% python3 -q
>>> import numpy as np
>>> from numpy import linalg as LA
>>> np.set_printoptions(precision=2, suppress=True, linewidth=100, sign=" ")
>>> m1 = np.load("case4.npy")
>>> m1
array([[ 0.,  0.,  0., -1.,  0.],
       [ 0.,  1.,  0.,  0.,  0.],
       [ 0.,  0.,  1.,  0.,  0.],
       [ 1.,  0.,  0.,  0.,  0.],
       [ 0.,  0.,  0.,  0.,  1.]])
>>> m1 @ m1
array([[-1.,  0.,  0.,  0.,  0.],
       [ 0.,  1.,  0.,  0.,  0.],
       [ 0.,  0.,  1.,  0.,  0.],
       [ 0.,  0.,  0., -1.,  0.],
       [ 0.,  0.,  0.,  0.,  1.]])
>>> np.flatnonzero(LA.matrix_power((m1 != 0) + (m1.T != 0) + np.eye(5), 5)[1])
array([ 1])
>>> np.round(LA.det(m1), 2)
np.float64(1.0)
>>> x0 = np.array([1, 0, 2, 0, -1])
>>> y = m1 @ x0
>>> beta, lr = np.zeros(5), 1 / LA.norm(m1, 2) ** 2
>>> for i in range(25):
...     beta -= lr * m1.T @ (m1 @ beta - y)
...     if i % 5 == 0: print(i, round(LA.norm(m1 @ beta - y), 2))
... 
0 0.0
5 0.0
10 0.0
15 0.0
20 0.0
>>> round(float(LA.cond(m1)), 2)
1.0
>>> m1[:, 3] @ m1[:, 2]
np.float64(0.0)
>>> r0 = np.array([3, 0, 4, 1, 1, -2, 1, 3, 3, -3, -4, 4])
>>> feats = np.array([np.roll(r0, i) for i in range(12)])
>>> feats
array([[ 3,  0,  4,  1,  1, -2,  1,  3,  3, -3, -4,  4],
       [ 4,  3,  0,  4,  1,  1, -2,  1,  3,  3, -3, -4],
       [-4,  4,  3,  0,  4,  1,  1, -2,  1,  3,  3, -3],
       [-3, -4,  4,  3,  0,  4,  1,  1, -2,  1,  3,  3],
       [ 3, -3, -4,  4,  3,  0,  4,  1,  1, -2,  1,  3],
       [ 3,  3, -3, -4,  4,  3,  0,  4,  1,  1, -2,  1],
       [ 1,  3,  3, -3, -4,  4,  3,  0,  4,  1,  1, -2],
       [-2,  1,  3,  3, -3, -4,  4,  3,  0,  4,  1,  1],
       [ 1, -2,  1,  3,  3, -3, -4,  4,  3,  0,  4,  1],
       [ 1,  1, -2,  1,  3,  3, -3, -4,  4,  3,  0,  4],
       [ 4,  1,  1, -2,  1,  3,  3, -3, -4,  4,  3,  0],
       [ 0,  4,  1,  1, -2,  1,  3,  3, -3, -4,  4,  3]])
>>> Y = feats[0, 0] * feats[1:] - np.outer(feats[1:, 0], feats[0])
>>> Y
array([[  0,   9, -16,   8,  -1,  11, -10,  -9,  -3,  21,   7, -28],
       [  0,  12,  25,   4,  16,  -5,   7,   6,  15,  -3,  -7,   7],
       [  0, -12,  24,  12,   3,   6,   6,  12,   3,  -6,  -3,  21],
       [  0,  -9, -24,   9,   6,   6,   9,  -6,  -6,   3,  15,  -3],
       [  0,   9, -21, -15,   9,  15,  -3,   3,  -6,  12,   6,  -9],
       [  0,   9,   5, -10, -13,  14,   8,  -3,   9,   6,   7, -10],
       [  0,   3,  17,  11,  -7, -16,  14,  15,   6,   6,  -5,  11],
       [  0,  -6,  -1,   8,   8,  -7, -13,   9,   6,   3,  16,  -1],
       [  0,   3, -10,   2,   8,  11, -10, -15,   9,  12,   4,   8],
       [  0,   3, -13, -10,  -1,  17,   5, -21, -24,  24,  25, -16],
       [  0,  12,   3,   3,  -6,   3,   9,   9,  -9, -12,  12,   9]])
>>> feats[:, 0] / feats[0, 0]
array([ 1.  ,  1.33, -1.33, -1.  ,  1.  ,  1.  ,  0.33, -0.67,  0.33,  0.33,  1.33,  0.  ])
>>> rng = np.random.default_rng(63)
>>> Y = feats + rng.integers(-2, 3, (12, 5)) @ rng.integers(-2, 3, (5, 12))
>>> Y
array([[ 15,  -6,   4,  -3,  -3,   0, -11,  -3,   7,  -3,  -6,  -4],
       [ -4,   1,   2,   8,  -2,   0,   0,   2,   6,  -1,  -4,   0],
       [-12,  14,   3,   0,  11,   0,   8,   1,  -1,   3,  -2,   3],
       [ -6,  -4,  10,   1,  -3,   9,  -1,  -6,   8,   0,   7,   3],
       [ -3,   0,  -5,   2,   6,  -5,  10,   7,  -3,   1,   3,   5],
       [  0,  -3,  -5,  -6,   1,  -6,  -1,  11,  -2,   2,  -2,  -1],
       [ -4,   1,   5,  -1,  -7,   3,   0,  -1,   9,  -4,  -5,   0],
       [-10,   2,   7,   5,  -5,  -3,   2,   0,   8,  -2,  -6,   5],
       [ 10,  -2,  -1,   1,   4,  -2, -12,   1,   3,  -1,  -4,  -3],
       [ -7,   2,   1,  -1,   2,   0,  -5,  -4,  10,   0,  -6,   6],
       [ 16,   4,   1, -12,   4,   5,  -7,  -9,  -1,   8,  -1,  -8],
       [  0,   7,   4,  -5,  -1,   2,  -1,  -1,   3,  -3,   2,   1]])
>>> LA.matrix_rank(Y - feats, tol=1e-8)
np.int64(5)
>>> np.round(LA.svd(Y - feats, compute_uv=False), 2) + 0
array([ 38.63,  27.72,  19.46,  16.84,  12.84,   0.  ,   0.  ,   0.  ,   0.  ,   0.  ,   0.  ,
         0.  ])
>>> np.abs(Y - feats).sum(axis=1)
array([ 60,  35,  49,  43,  43,  39,  37,  48,  39,  37,  65,  33])
>>> x0 = np.array([-6, 1, 7, 0, 2, -5, -9, -9, 2, 2, -4, -6])
>>> y = Y @ x0
>>> y
array([ 108,   43,   42,   84, -179,  -82,   70,  104,   86,  144,  108,   27])
>>> np.round(LA.solve(Y, y), 2) + 0
array([-6.,  1.,  7.,  0.,  2., -5., -9., -9.,  2.,  2., -4., -6.])
>>> np.round(LA.solve(Y, y + Y[:, 7]), 2) + 0
array([-6.,  1.,  7.,  0.,  2., -5., -9., -8.,  2.,  2., -4., -6.])
>>> np.round(LA.solve(Y, -3 * y), 2) + 0
array([ 18.,  -3., -21.,   0.,  -6.,  15.,  27.,  27.,  -6.,  -6.,  12.,  18.])
>>> np.round(LA.solve(Y, Y[:, 2]), 2) + 0
array([ 0.,  0.,  1.,  0.,  0.,  0.,  0.,  0.,  0.,  0.,  0.,  0.])
>>> arr = np.load("run6.npy")
>>> arr
array([[  0,   0,   0,   4,   9,   2,   0,   0,   0,   5,   0,   0],
       [  1,   8,   8,   1,   0,   0,   7,   6,   1,   0,  12,  11],
       [  4,   8,   2,   0,   9,   0,   4,   3,   0,   5,  14,  16],
       [  0,   8,   2,   2,   0,   4,   0,   0,   0,   0,   0,   2],
       [  0,   4,   8,  12,   0,  10,   2,  13,   5,   0,   0,   0],
       [  3,   0,   0,   0,   0,   0,   0,   0,   1,   2,   0,   1],
       [  0,   4,   4,  14,   9,   8,   0,  15,   0,   0,   2,   2],
       [  0,   4,   4,  14,   9,   8,   0,  15,   0,   0,   2,   2],
       [  0,   0,   2,   3,   0,   3,   2,   5,   9,   0,   0,   0],
       [  3,   0,   4,   3,   7,   0,   6,  11,   1,   4,  10,   9],
       [  0,   6,   7,   5,   5,   0,   6,  11,   0,   0,  12,  11],
       [ 10,   0,   0,   0,   9,   0,   0,   0,   0,  13,   0,   4],
       [  4,  10,   1,   0,   9,   0,   3,   0,   0,   5,  14,  17],
       [  0,   0,   0,   0,   0,   1,   0,   0,   5,   1,   0,   0],
       [  0,   0,   0,   5,  13,   0,   0,   5,   0,   8,   0,   3],
       [ 12,   0,   0,   0,   1,   0,   2,   0,   1,   9,   2,   6],
       [  0,   2,   0,   2,   0,   3,   0,   0,   1,   0,   0,   0],
       [ 12,   0,   0,   0,   5,   0,   1,   0,   1,  12,   0,   4],
       [  9,   0,   0,   0,   0,   0,   4,   0,   3,   5,   4,   6]])
>>> # row 7 repeats row 6
>>> arr.sum(axis=0)
array([ 58,  54,  42,  65,  85,  39,  37,  84,  28,  69,  72,  94])
>>> LA.svd(arr, compute_uv=False)
array([ 59.23,  37.82,  28.92,  18.33,  13.13,   9.79,   6.58,   3.51,   2.44,   1.93,   1.7 ,
         0.6 ])
>>> np.abs(arr).max()
np.int64(17)
>>> arr.shape
(19, 12)
